>>> import numpy as np
>>> np.set_printoptions(precision=1, suppress=True, linewidth=120)
>>> def tidy(a):
...     return np.round(a, 1) + 0
... 
>>> X = np.array([[0.1, 1.5],
...     [0.5, 1.0],
...     [0.0, -2.5],
...     [2.2, 9.5],
...     [1.8, 4.5],
...     [-1.2, 0.0]])
>>> # column 1 is much longer than the rest
>>> C2 = X.T @ X
>>> tidy(np.linalg.svd(X, compute_uv=False) ** 2)
array([127.5,   2.3])
>>> np.linalg.matrix_rank(C2)
np.int64(2)
>>> tidy(np.linalg.eigvalsh(C2)[::-1])
array([127.5,   2.3])
>>> rng = np.random.default_rng(689)
>>> lab = rng.permutation(2)
>>> A2 = X[:, lab] * rng.choice([-1, 1], 2)
>>> A2
array([[-0.1,  1.5],
       [-0.5,  1. ],
       [-0. , -2.5],
       [-2.2,  9.5],
       [-1.8,  4.5],
       [ 1.2,  0. ]])
>>> left, _, Vt = np.linalg.svd(X.T @ A2)
>>> tidy(np.linalg.lstsq(X, A2)[0])
array([[-1.,  0.],
       [ 0.,  1.]])
>>> x = np.array([-1, 1])
>>> y = A2 @ x
>>> coef, lr = np.zeros(2), 1 / np.linalg.norm(A2, 2) ** 2
>>> for i in range(30):
...     coef -= lr * A2.T @ (A2 @ coef - y)
...     if i % 10 == 0: print(i, round(np.linalg.norm(A2 @ coef - y), 1))
... 
0 1.1
10 0.9
20 0.8
>>> tidy(np.linalg.cond(A2))
np.float64(7.4)
>>> print(tidy(coef))
[-0.6  1.1]
>>> A2 = np.c_[X[:, :1] @ np.array([[-4]]), np.array([2, 3, 3, 3, 1, 3])]
>>> A2
array([[-0.4,  2. ],
       [-2. ,  3. ],
       [ 0. ,  3. ],
       [-8.8,  3. ],
       [-7.2,  1. ],
       [ 4.8,  3. ]])
>>> np.linalg.matrix_rank(np.c_[X, A2])
np.int64(3)
>>> tidy(np.linalg.norm(np.linalg.qr(X)[0].T @ A2, axis=0) ** 2 / ((A2 ** 2).sum(axis=0) + 1e-12))
array([1. , 0.2])
>>> x = np.array([1, 0])
>>> y = X @ x
>>> tidy(np.linalg.solve(X.T @ X, X.T @ y))
array([1., 0.])
>>> print(y)
[ 0.1  0.5  0.   2.2  1.8 -1.2]
>>> tidy(np.linalg.lstsq(X, y)[0])
array([1., 0.])
>>> y = y + 0.1 * rng.normal(size=6)
>>> tidy(y)
array([ 0.2,  0.6,  0.2,  2.2,  1.7, -1.2])
>>> coef, *_ = np.linalg.lstsq(X, y)
>>> print([round(float(np.linalg.norm(np.linalg.solve(X.T @ X + lam * np.eye(2), X.T @ y))), 2) for lam in (0, 1, 10, 100)])
[1.02, 0.73, 0.29, 0.13]
>>> tidy(X.T @ (y - X @ coef))
array([0., 0.])
>>> print(tidy(coef))
[1. 0.]
>>> tidy(np.linalg.norm(y - X @ coef))
np.float64(0.2)
>>> K = np.array([[0.0, 4.0, 0.0, 0.0],
...     [4.0, -2.0, 4.0, 0.0],
...     [0.0, 4.0, 1.0, 4.0],
...     [0.0, 0.0, 4.0, 2.0]])
>>> np.einsum("ij,ji->", K, K)
np.float64(105.0)
>>> tidy(np.linalg.det(2 * K)), tidy(np.linalg.det(K))
(np.float64(3584.0), np.float64(224.0))
>>> tidy(np.poly(K))
array([  1.,  -1., -52.,  52., 224.])
>>> print(tidy(np.linalg.det(K[::-1])))
224.0
>>> tidy(np.linalg.det(K.T))
np.float64(224.0)
>>> np.einsum("ii->", K)
np.float64(1.0)
>>> tidy(np.linalg.eigvals(K))
array([-6.9, -1.7,  2.8,  6.8])
>>> tidy(np.linalg.eigvals(K).sum().real)
np.float64(1.0)
>>> np.all(np.linalg.eigvalsh(K) > 0)
np.False_
>>> P = X @ np.linalg.solve(X.T @ X, X.T)
>>> tidy(np.diag(P))
array([0. , 0. , 0.2, 0.8, 0.4, 0.6])
>>> tidy(np.linalg.eigvalsh(P))
array([0., 0., 0., 0., 1., 1.])
>>> print(tidy((np.eye(6) - P) @ X))
[[0. 0.]
 [0. 0.]
 [0. 0.]
 [0. 0.]
 [0. 0.]
 [0. 0.]]
>>> arr = np.array([[0, 0, 0, 0, 0],
...     [0, 8, 0, 0, 0],
...     [0, 0, 0, 2, 0],
...     [8, 0, 0, 0, 0],
...     [0, 0, 2, 0, 0]])
>>> arr
array([[0, 0, 0, 0, 0],
       [0, 8, 0, 0, 0],
       [0, 0, 0, 2, 0],
       [8, 0, 0, 0, 0],
       [0, 0, 2, 0, 0]])
>>> np.linalg.matrix_power(arr, 3)
array([[  0,   0,   0,   0,   0],
       [  0, 512,   0,   0,   0],
       [  0,   0,   0,   0,   0],
       [  0,   0,   0,   0,   0],
       [ 32,   0,   0,   0,   0]])
>>> (arr + arr.T) / 2
array([[0., 0., 0., 4., 0.],
       [0., 8., 0., 0., 0.],
       [0., 0., 0., 1., 1.],
       [4., 0., 1., 0., 0.],
       [0., 0., 1., 0., 0.]])
>>> print(np.allclose(arr, arr.T))
False
>>> print(tidy(np.linalg.det(arr)))
0.0
>>> left, sv, Vt = np.linalg.svd(arr)
>>> vecs = Vt[:(sv > 1e-8).sum()]
>>> x = arr[3] + -3 * arr[2] + rng.integers(2) * np.eye(5)[0]
>>> x
array([ 9.,  0.,  0., -6.,  0.])
>>> vecs.T @ vecs
array([[1., 0., 0., 0., 0.],
       [0., 1., 0., 0., 0.],
       [0., 0., 1., 0., 0.],
       [0., 0., 0., 1., 0.],
       [0., 0., 0., 0., 0.]])
>>> tidy(np.linalg.norm(x - vecs.T @ vecs @ x))
np.float64(0.0)
>>> print(np.allclose(vecs.T @ vecs @ x, x))
True
>>> M = np.load("run9.npy")
>>> M
array([[ -4,   0,  -4,  -8,   0,  -8],
       [ -2,   2,  -2,  -4,   4,  -4],
       [  0,   0,  -6,   0,   0, -12],
       [ -8,   0,  -8,  -6,   0,  -6],
       [ -4,   4,  -4,  -3,   3,  -3],
       [  0,   0, -12,   0,   0,  -9]])
>>> A2 = np.array([[4, 1, 5],
...     [-2, -4, -2],
...     [5, 0, -3],
...     [3, 5, 5],
...     [-4, -2, 3],
...     [-5, 0, -1]])
>>> A2.T @ M.T
array([[-20, -30,  30, -60, -50, -15],
       [-44, -38,   0, -38, -41,   0],
       [-40, -12,  30, -40, -19,  45]])
>>> np.vstack([M, A2.T]).shape
(9, 6)
>>> print(np.einsum("ij,ij->i", M, M))
[160  60 180 200  75 225]
>>> np.einsum("ik,kj->ji", M, A2)
array([[-20, -30,  30, -60, -50, -15],
       [-44, -38,   0, -38, -41,   0],
       [-40, -12,  30, -40, -19,  45]])
>>> np.linalg.matrix_rank(np.vstack([M, A2.T]))
np.int64(6)
>>> A2 = M + rng.integers(-2, 3, (6, 1)) @ rng.integers(-2, 3, (1, 6))
>>> A2
array([[ -4,   0,  -4,  -8,   0,  -8],
       [ -4,   2,  -6,   0,   0,   0],
       [ -1,   0,  -8,   2,  -2, -10],
       [ -9,   0, -10,  -4,  -2,  -4],
       [ -2,   4,   0,  -7,   7,  -7],
       [ -2,   0, -16,   4,  -4,  -5]])
>>> np.linalg.matrix_rank(A2 - M, tol=1e-8)
np.int64(1)
>>> print(tidy(np.linalg.svd(A2 - M, compute_uv=False)))
[15.4  0.   0.   0.   0.   0. ]
>>> q, r_ = np.linalg.qr(A2)
>>> tidy(q.T @ q)
array([[1., 0., 0., 0., 0., 0.],
       [0., 1., 0., 0., 0., 0.],
       [0., 0., 1., 0., 0., 0.],
       [0., 0., 0., 1., 0., 0.],
       [0., 0., 0., 0., 1., 0.],
       [0., 0., 0., 0., 0., 1.]])
>>> print(tidy(np.trace(q @ q.T)))
6.0
>>> np.allclose(r_.T @ r_, A2.T @ A2)
True
>>> tidy(q)
array([[-0.4,  0.1,  0.1,  0.8,  0.5,  0. ],
       [-0.4, -0.3, -0.1, -0.5,  0.7,  0. ],
       [-0.1,  0. , -0.4,  0. ,  0. , -0.9],
       [-0.8,  0.3,  0.2, -0.2, -0.4,  0. ],
       [-0.2, -0.9,  0. ,  0.2, -0.4,  0. ],
       [-0.2,  0.1, -0.9,  0.1, -0.1,  0.4]])
>>> W1 = np.array([[0, 0], [1, 3], [3, 1], [1, 3], [1, 1], [0, 0]])
>>> coef = np.array([-2, 4])
>>> act = np.maximum(M @ W1 + coef, 0)
>>> (act > 0).astype(int)
array([[0, 0],
       [0, 0],
       [0, 0],
       [0, 0],
       [0, 1],
       [0, 0]])
>>> Z = np.array([[2, -2, 0], [-1, -1, -1]])
>>> (act @ Z).round(6).argmax(axis=1)
array([0, 0, 0, 0, 0, 0])
>>> A = np.load("out0.npy")
>>> A
array([[13,  0, 10, 13, 10,  8,  3],
       [ 0, 14,  8, 10,  8,  4,  6],
       [10,  8, 21, 22, 17, 13, 11],
       [13, 10, 22, 27, 22, 16,  9],
       [10,  8, 17, 22, 19, 13,  5],
       [ 8,  4, 13, 16, 13, 10,  5],
       [ 3,  6, 11,  9,  5,  5, 10]])
>>> rank = np.linalg.matrix_rank(A)
>>> rank
np.int64(5)
>>> ns = np.linalg.svd(A)[2][rank:].T
>>> print(np.allclose(A @ ns, 0))
True
>>> print(np.linalg.matrix_rank(A.T @ A), np.linalg.matrix_rank(A @ A.T))
5 5
>>> [int(np.linalg.matrix_rank(A[:i])) for i in range(1, len(A) + 1)]
[1, 2, 3, 4, 5, 5, 5]
>>> u, g = A[3], A[4]
>>> u @ u
np.int64(2303)
>>> u @ g
np.int64(1849)
>>> p = (u @ g) / (u @ u) * u
>>> tidy((g - p) @ u)
np.float64(0.0)
>>> np.outer(u, g)
array([[130, 104, 221, 286, 247, 169,  65],
       [100,  80, 170, 220, 190, 130,  50],
       [220, 176, 374, 484, 418, 286, 110],
       [270, 216, 459, 594, 513, 351, 135],
       [220, 176, 374, 484, 418, 286, 110],
       [160, 128, 272, 352, 304, 208,  80],
       [ 90,  72, 153, 198, 171, 117,  45]])
>>> tidy(g - p)
array([-0.4,  0. , -0.7,  0.3,  1.3,  0.2, -2.2])
>>> tidy(p)
array([10.4,  8. , 17.7, 21.7, 17.7, 12.8,  7.2])
>>> lab = rng.permutation(7)
>>> lab
array([4, 6, 2, 5, 0, 3, 1])
>>> A2 = A[lab][:, lab]
>>> np.allclose(A2, A)
False
>>> tidy(np.linalg.det(A2)), tidy(np.linalg.det(A[lab]))
(np.float64(0.0), np.float64(0.0))
>>> np.trace(A2)
np.int64(114)
>>> print(tidy(np.sort(np.abs(np.linalg.eigvals(A2)))))
[ 0.   0.   0.7  3.8  8.2 15.1 86.2]
>>> np.diag(A2)
array([19, 10, 21, 10, 13, 27, 14])
>>> E = np.array([[2, 5, 4], [1, 1, 2], [1, 4, 2]])
>>> u, g = E[2], E[1]
>>> u @ g
np.int64(9)
>>> p = (u @ g) / (u @ u) * u
>>> print(np.linalg.matrix_rank(np.outer(u, g)))
1
>>> tidy(np.linalg.norm(u + g) ** 2 + np.linalg.norm(u - g) ** 2)
np.float64(54.0)
>>> theta = np.radians(15)
>>> r_ = np.eye(3)
>>> r_[1, 1] = r_[0, 0] = np.cos(theta)
>>> r_[1, 0], r_[0, 1] = -np.sin(theta), np.sin(theta)
>>> tidy(r_)
array([[ 1. ,  0.3,  0. ],
       [-0.3,  1. ,  0. ],
       [ 0. ,  0. ,  1. ]])
>>> A2 = E @ r_.T
>>> np.allclose(np.linalg.norm(E, axis=1), np.linalg.norm(A2, axis=1))
True
>>> print(tidy(np.linalg.det(r_)), tidy(np.trace(r_)))
1.0 2.9
>>> q, vecs = np.linalg.qr(r_[:, :2])[0], np.linalg.qr(r_[:, 2:])[0]
>>> sv = np.linalg.svd(q.T @ vecs, compute_uv=False)
>>> tidy(np.linalg.norm(q @ q.T - vecs @ vecs.T, 2))
np.float64(1.0)
>>> (sv > 0.9).sum()
np.int64(0)
>>> sv
array([0.])
>>> np.degrees(np.arccos(sv.clip(0, 1)))
array([90.])
>>> theta = np.deg2rad(67)
>>> data = np.eye(7)
>>> data[np.ix_([4, 6], [4, 6])] = [[np.cos(theta), -np.sin(theta)], [np.sin(theta), np.cos(theta)]]
>>> tidy(data)
array([[ 1. ,  0. ,  0. ,  0. ,  0. ,  0. ,  0. ],
       [ 0. ,  1. ,  0. ,  0. ,  0. ,  0. ,  0. ],
       [ 0. ,  0. ,  1. ,  0. ,  0. ,  0. ,  0. ],
       [ 0. ,  0. ,  0. ,  1. ,  0. ,  0. ,  0. ],
       [ 0. ,  0. ,  0. ,  0. ,  0.4,  0. , -0.9],
       [ 0. ,  0. ,  0. ,  0. ,  0. ,  1. ,  0. ],
       [ 0. ,  0. ,  0. ,  0. ,  0.9,  0. ,  0.4]])
>>> # columns are unit length and at right angles
>>> C2 = data.T @ data
>>> tidy(np.linalg.svd(data, compute_uv=False) ** 2)
array([1., 1., 1., 1., 1., 1., 1.])
>>> print((data @ data.T).shape)
(7, 7)
>>> tidy(np.linalg.eigvalsh(C2)[::-1])
array([1., 1., 1., 1., 1., 1., 1.])
>>> np.linalg.matrix_rank(C2)
np.int64(7)
>>> print(np.diag(C2))
[1. 1. 1. 1. 1. 1. 1.]
>>> print(np.trace(C2), (data ** 2).sum())
7.0 7.0
>>> J = np.load("w.npy")
>>> J
array([[ 2, -3, -8, -1,  6],
       [-3,  2, -3, -4,  1],
       [-8, -3, -6, -3, -6],
       [-1, -4, -3,  8,  5],
       [ 6,  1, -6,  5, -8]])
>>> [round(float(np.linalg.det(J[:i, :i])), 2) + 0 for i in range(1, 6)]
[2.0, -5.0, -260.0, -1716.0, 46928.0]
>>> tidy(np.linalg.norm(J, axis=0))
array([10.7,  6.2, 12.4, 10.7, 12.7])
>>> x = np.array([1, 0, 1, -1, 2])
>>> (J @ x).argmax()
np.int64(0)
>>> J @ (2 * x)
array([ 14,   0, -46,  -4, -42])
>>> print(np.einsum("ij,j->i", J, x))
[  7   0 -23  -2 -21]
>>> np.sign((J @ x).round(6))
array([ 1,  0, -1, -1, -1])
>>> J @ np.eye(5)[2]
array([-8., -3., -6., -3., -6.])
